$ ipython --no-banner

In [1]: import numpy as np

In [2]: import numpy.linalg as la

In [3]: np.set_printoptions(precision=3, suppress=True, linewidth=160, floatmode="fixed")

In [4]: def rd(a):
   ...:     return np.round(a, 3) + 0
   ...: 

In [5]: F = np.loadtxt("mat.csv", delimiter=",")

In [6]: rd(F)
Out[6]: 
array([[ 0.130,  0.274,  0.163,  0.939,  0.022],
       [-0.260,  0.225,  0.899, -0.191,  0.191],
       [ 0.260, -0.534,  0.374,  0.072, -0.708],
       [-0.606, -0.678, -0.013,  0.277,  0.310],
       [-0.693,  0.360, -0.155,  0.032, -0.604]])

In [7]: # keeps lengths

In [8]: Q, vecs = la.qr(F[:, :2])[0], la.qr(F[:, 2:])[0]

In [9]: sv = la.svd(Q.T @ vecs, compute_uv=False)

In [10]: (sv > 0.9).sum()
Out[10]: np.int64(0)

In [11]: rd(F[:, 2] @ F[:, 3])
Out[11]: np.float64(0.0)

In [12]: rd(F @ F.T)
Out[12]: 
array([[1.000, 0.000, 0.000, 0.000, 0.000],
       [0.000, 1.000, 0.000, 0.000, 0.000],
       [0.000, 0.000, 1.000, 0.000, 0.000],
       [0.000, 0.000, 0.000, 1.000, 0.000],
       [0.000, 0.000, 0.000, 0.000, 1.000]])

In [13]: rd(F.T @ F)
Out[13]: 
array([[1.000, 0.000, 0.000, 0.000, 0.000],
       [0.000, 1.000, 0.000, 0.000, 0.000],
       [0.000, 0.000, 1.000, 0.000, 0.000],
       [0.000, 0.000, 0.000, 1.000, 0.000],
       [0.000, 0.000, 0.000, 0.000, 1.000]])

In [14]: rd(la.pinv(F))
Out[14]: 
array([[ 0.130, -0.260,  0.260, -0.606, -0.693],
       [ 0.274,  0.225, -0.534, -0.678,  0.360],
       [ 0.163,  0.899,  0.374, -0.013, -0.155],
       [ 0.939, -0.191,  0.072,  0.277,  0.032],
       [ 0.022,  0.191, -0.708,  0.310, -0.604]])
